% python3 -q
>>> import numpy as np
>>> from numpy import linalg as LA
>>> np.set_printoptions(precision=3, suppress=True, linewidth=140)
>>> K = np.load("run10.npy")
>>> K
array([[  0,   0,   0, -18,   4,  -8],
       [  0,   0,   0, -16,   2,  -4],
       [  0,   0,   0, -14,   8,  -2],
       [ -9,   2,  -4,  -9,   2,  -4],
       [ -8,   1,  -2,  -8,   1,  -2],
       [ -7,   4,  -1,  -7,   4,  -1]])
>>> np.round(LA.norm(K, "nuc"), 3)
np.float64(60.016)
>>> np.round(LA.norm(K) ** 2 / LA.norm(K, 2) ** 2, 3)
np.float64(1.19)
>>> np.round(LA.norm(K[0], 1), 3), np.round(LA.norm(K[0], np.inf), 3)
(np.float64(30.0), np.float64(18.0))
>>> A = np.load("out19.npy")
>>> A
array([[-0.2, -0.4, -0.9],
       [ 0. ,  1.5,  0.8],
       [ 0.2, -0.1,  1.3],
       [ 0.3,  0.5,  1.8],
       [ 0.6,  0.6,  0.4],
       [ 0.6, -2.4,  0.6],
       [ 0.4,  0.5,  1.4],
       [ 0.3,  0.3,  0. ],
       [ 0.2,  1.8,  0.2],
       [ 6. ,  1. , -7. ],
       [-1.4,  1.4, -0.8],
       [ 0.2, -1.3, -0.1]])
>>> # row 9 dominates
>>> Xs = A - A.mean(axis=0)
>>> evecs = LA.svd(Xs)[2][:1]
>>> Y = Xs - Xs @ evecs.T @ evecs
>>> Y.std(axis=0)
array([0.642, 1.141, 0.457])
>>> (Xs @ evecs.T).std(axis=0)
array([2.676])
>>> np.cov(Xs @ evecs.T, rowvar=False)
array(7.814)
>>> E = np.array([[3.0, 0.0, 1.0, -2.0],
...     [0.0, 2.0, 0.0, 0.0],
...     [-8.0, 12.0, -6.0, 4.0],
...     [-6.0, 12.0, -6.0, 2.0]])
>>> x0 = np.array([7, 6, 2, 5])
>>> rhs = E @ x0
>>> rhs
array([13., 12., 24., 28.])
>>> np.round(LA.solve(E, E[:, 3]), 3) + 0
array([0., 0., 0., 1.])
>>> LA.solve(E, 5 * rhs)
array([35., 30., 10., 25.])
>>> W0 = np.load("x.npy")
>>> W0
array([[ 0,  0,  0,  0, 16],
       [ 0,  0,  0,  0, 10],
       [17,  3,  7,  0,  0],
       [17,  3,  7,  0,  0],
       [ 2,  0,  0,  0,  1],
       [ 0,  0,  0,  0,  4],
       [11,  1,  3,  0,  0],
       [ 0,  0,  0,  0,  4],
       [ 2,  0,  0,  0,  1],
       [14,  2,  5,  0,  0],
       [ 2,  0,  0,  0,  1],
       [17,  3,  7,  0,  0],
       [ 0,  0,  0,  0,  7],
       [ 2,  0,  0,  0,  1],
       [ 0,  0,  0,  0, 10],
       [17,  3,  7,  0,  0],
       [ 0,  0,  0,  0, 16],
       [ 0,  0,  0,  0, 10],
       [ 5,  0,  0,  0,  0],
       [ 0,  0,  0,  0, 10],
       [ 0,  0,  0,  0, 16],
       [ 0,  0,  0,  0, 13]])
>>> # row 3 repeats row 2
>>> def softmax(z):
...     e = np.exp(z - z.max(axis=-1, keepdims=True))
...     return e / e.sum(axis=-1, keepdims=True)
... 
>>> np.round(softmax(W0[11]), 3) + 0
array([1., 0., 0., 0., 0.])
>>> softmax(W0).sum(axis=1)
array([1., 1., 1., 1., 1., 1., 1., 1., 1., 1., 1., 1., 1., 1., 1., 1., 1., 1., 1., 1., 1., 1.])
>>> np.round(softmax(10 * W0[11]), 3) + 0
array([1., 0., 0., 0., 0.])
>>> scores = W0 @ W0.T / np.sqrt(5)
>>> np.round(softmax(scores)[11] @ W0, 3) + 0
array([17.,  3.,  7.,  0.,  0.])
>>> softmax(scores).round(6).argmax(axis=1)
array([0, 0, 2, 2, 2, 0, 2, 0, 2, 2, 2, 2, 0, 2, 0, 2, 0, 0, 2, 0, 0, 0])
>>> left, sigma, VT = LA.svd(W0)
>>> sigma
array([42.144, 37.707,  2.994,  0.232,  0.   ])
>>> np.argmax(sigma[:-1] / (sigma[1:] + 1e-6)) + 1
np.int64(4)
>>> Y = left[:, :4] @ np.diag(sigma[:4]) @ VT[:4]
>>> np.round(LA.norm(W0 - Y) / LA.norm(W0), 3)
np.float64(0.0)
>>> LA.matrix_rank(Y)
np.int64(4)
>>> Y.round(3) + 0
array([[ 0.,  0.,  0.,  0., 16.],
       [ 0.,  0.,  0.,  0., 10.],
       [17.,  3.,  7.,  0.,  0.],
       [17.,  3.,  7.,  0.,  0.],
       [ 2.,  0.,  0.,  0.,  1.],
       [ 0.,  0.,  0.,  0.,  4.],
       [11.,  1.,  3.,  0.,  0.],
       [ 0.,  0.,  0.,  0.,  4.],
       [ 2.,  0.,  0.,  0.,  1.],
       [14.,  2.,  5.,  0.,  0.],
       [ 2.,  0.,  0.,  0.,  1.],
       [17.,  3.,  7.,  0.,  0.],
       [ 0.,  0.,  0.,  0.,  7.],
       [ 2.,  0.,  0.,  0.,  1.],
       [ 0.,  0.,  0.,  0., 10.],
       [17.,  3.,  7.,  0.,  0.],
       [ 0.,  0.,  0.,  0., 16.],
       [ 0.,  0.,  0.,  0., 10.],
       [ 5.,  0.,  0.,  0.,  0.],
       [ 0.,  0.,  0.,  0., 10.],
       [ 0.,  0.,  0.,  0., 16.],
       [ 0.,  0.,  0.,  0., 13.]])
>>> round(LA.norm(W0 - Y, 2), 3), sigma[4]
(np.float64(0.0), np.float64(0.0))
>>> LA.matrix_rank(W0, rtol=0.05)
np.int64(3)
>>> LA.lstsq(W0[:-1].T, W0[-1])[2]
np.int32(4)
>>> left, sigma, VT = LA.svd(W0)
>>> evecs = VT[:(sigma > 1e-8).sum()]
>>> rng = np.random.default_rng(264)
>>> x0 = W0[5] + 2 * W0[8] + rng.integers(2) * np.eye(5)[0]
>>> x0
array([4., 0., 0., 0., 6.])
>>> np.round(evecs.T @ evecs, 3) + 0
array([[1., 0., 0., 0., 0.],
       [0., 1., 0., 0., 0.],
       [0., 0., 1., 0., 0.],
       [0., 0., 0., 0., 0.],
       [0., 0., 0., 0., 1.]])
>>> np.round(LA.norm(x0 - evecs.T @ evecs @ x0), 3)
np.float64(0.0)
>>> np.diag(evecs.T @ evecs)
array([1., 1., 1., 0., 1.])
>>> LA.matrix_rank(np.vstack([W0, x0]))
np.int64(4)
>>> np.round(LA.norm(W0) ** 2 / LA.norm(W0, 2) ** 2, 3)
np.float64(1.806)
>>> W0[10] @ W0[3]
np.int64(34)
>>> m1 = np.load("mat.npy")
>>> m1
array([[-23.108, -10.851,  -1.574,  10.778],
       [ -4.797,  -2.13 ,  -0.514,   2.794],
       [  4.809,   2.905,   0.665,  -1.433],
       [ -3.065,  -0.616,  -0.282,   2.656],
       [-11.452,  -4.527,  -1.191,   6.407],
       [-27.167, -12.495,  -2.328,  13.154],
       [ -6.565,  -4.282,   0.632,   1.137],
       [ -9.553,  -5.426,  -1.286,   3.42 ],
       [-15.237,  -6.503,  -2.029,   8.111],
       [-10.762,  -3.294,  -1.804,   7.478],
       [ 12.819,   4.62 ,   1.894,  -8.122],
       [ -8.979,  -4.298,  -1.093,   3.827],
       [  3.886,   2.345,  -0.033,  -0.575],
       [  2.569,   1.72 ,  -0.472,  -0.262],
       [  4.393,   0.832,   0.554,  -4.001],
       [  6.782,   3.915,   0.74 ,  -2.487],
       [  9.57 ,   3.932,   0.774,  -5.048],
       [ -9.699,  -4.992,  -1.123,   4.047],
       [ -4.029,  -2.597,  -0.334,   0.874],
       [-13.669,  -7.352,   0.026,   4.716],
       [  9.552,   5.336,   0.32 ,  -3.354],
       [  5.553,   2.935,   0.182,  -1.878],
       [ -6.899,  -4.128,   0.43 ,   1.894],
       [  7.037,   1.374,   0.407,  -6.157],
       [  7.881,   4.187,   0.098,  -2.953],
       [  5.191,   2.111,   1.007,  -3.102],
       [  0.684,  -1.126,   0.699,  -2.502],
       [ -2.772,  -1.524,   0.12 ,   0.839],
       [  4.036,   1.711,   0.627,  -2.202]])
>>> round(LA.norm(m1), 3)
np.float64(66.477)
>>> m1.shape
(29, 4)
>>> np.unravel_index(np.abs(m1).argmax(), m1.shape)
(np.int64(5), np.int64(0))
>>> LA.matrix_rank(m1)
np.int64(4)
>>> G = np.cov(m1, rowvar=False)
>>> G
array([[100.382,  45.882,   8.503, -48.726],
       [ 45.882,  21.724,   3.594, -21.163],
       [  8.503,   3.594,   1.034,  -4.604],
       [-48.726, -21.163,  -4.604,  25.329]])
>>> np.median(m1, axis=0)
array([-2.772, -1.126,  0.098,  0.839])
>>> G.shape
(4, 4)
>>> x0 = np.array([0, 3, 2, 3])
>>> rhs = m1 @ x0
>>> b, lr = np.zeros(4), 1 / LA.norm(m1, 2) ** 2
>>> for i in range(12):
...     b -= lr * m1.T @ (m1 @ b - rhs)
...     if i % 2 == 0: print(i, round(LA.norm(m1 @ b - rhs), 3))
... 
0 30.983
2 29.997
4 29.044
6 28.125
8 27.238
10 26.382
>>> np.round(LA.cond(m1), 3)
np.float64(143.617)
>>> np.sort(np.abs(LA.eigvals(K)))
array([ 2.314,  2.367,  4.628,  4.734,  8.947, 17.893])
>>> K @ K
array([[186, -64,  72, 186, -64,  72],
       [156, -46,  64, 156, -46,  64],
       [ 76, -28,  42,  76, -28,  42],
       [ 93, -32,  36, 279, -96, 108],
       [ 78, -23,  32, 234, -69,  96],
       [ 38, -14,  21, 114, -42,  63]])
>>> (K - K.T) / 2
array([[ 0. ,  0. ,  0. , -4.5,  6. , -0.5],
       [ 0. ,  0. ,  0. , -9. ,  0.5, -4. ],
       [ 0. ,  0. ,  0. , -5. ,  5. , -0.5],
       [ 4.5,  9. ,  5. ,  0. ,  5. ,  1.5],
       [-6. , -0.5, -5. , -5. ,  0. , -3. ],
       [ 0.5,  4. ,  0.5, -1.5,  3. ,  0. ]])
>>> LA.determinant(K)
Traceback (most recent call last):
  File "<python-input-72>", line 1, in <module>
    LA.determinant(K)
    ^^^^^^^^^^^^^^
AttributeError: module 'numpy.linalg' has no attribute 'determinant'
>>> np.round(np.abs(LA.eigvals(K)).max(), 3)
np.float64(17.893)
>>> round(float(LA.det(K)), 3)
-19208.0
